$ python -q
>>> import numpy as np
>>> import numpy.linalg as la
>>> np.set_printoptions(suppress=True, linewidth=120)
>>> def rd(a):
...     return np.round(a, 1) + 0
... 
>>> X = np.array([[2, 0, -2, -8], [2, 3, -1, -4], [-3, 0, 3, 12]])
>>> print(X)
[[ 2  0 -2 -8]
 [ 2  3 -1 -4]
 [-3  0  3 12]]
>>> f = np.array([-2, -2, 3])
>>> print(np.array([np.convolve(row, f, "same") for row in X]))
[[ -4  10  20  10]
 [-10   2  19   5]
 [  6 -15 -30 -15]]
>>> Uu, s, VT = la.svd(X)
>>> print(rd(s))
[16.  3.  0.]
>>> out = Uu[:, :2] @ np.diag(s[:2]) @ VT[:2]
>>> print(rd(la.norm(X - out, 2)), rd(s[2]))
0.0 0.0
>>> print(rd(np.abs(X - out).max()))
0.0
>>> J = np.array([[0, 0, 0, 0, 0, 0],
...     [0, 0, 0, 0, 0, 3],
...     [0, 0, 3, 0, 0, 0],
...     [0, 0, 0, 0, 0, 0],
...     [0, -5, 0, 0, 0, 0],
...     [0, 0, 0, -2, 0, 0]])
>>> print(J)
[[ 0  0  0  0  0  0]
 [ 0  0  0  0  0  3]
 [ 0  0  3  0  0  0]
 [ 0  0  0  0  0  0]
 [ 0 -5  0  0  0  0]
 [ 0  0  0 -2  0  0]]
>>> Uu, s, VT = la.svd(J)
>>> evecs = VT[:(s > 1e-8).sum()]
>>> rng = np.random.default_rng(58)
>>> x = J[2] + 5 * J[4] + rng.integers(2) * np.eye(6)[4]
>>> print(x)
[  0. -25.   3.   0.   1.   0.]
>>> print(np.allclose(evecs.T @ evecs @ x, x))
False
>>> print(np.diag(evecs.T @ evecs))
[0. 1. 1. 1. 0. 1.]
>>> K = np.load("w.npy")
>>> print(K)
[[ 2.1  6.2  5.7  6.   7.9  4.2]
 [ 7.   3.2  8.4  1.1  8.2  0.8]
 [17.8 17.6 27.9 14.2 31.9  9.9]]
>>> f, r1 = K[1], K[0]
>>> print(rd(f @ f))
198.9
>>> pr = (f @ r1) / (f @ f) * f
>>> print(rd(r1 - pr))
[-3.4  3.7 -0.9  5.1  1.4  3.6]
>>> print(la.matrix_rank(np.outer(f, r1)))
1
>>> print(la.cond(K) > 100)
True
>>> print(la.matrix_rank(K, rtol=0.1))
2
>>> print([round(float(x), 1) for x in la.svd(K, compute_uv=False)[:3]])
[55.4, 6.2, 0.3]
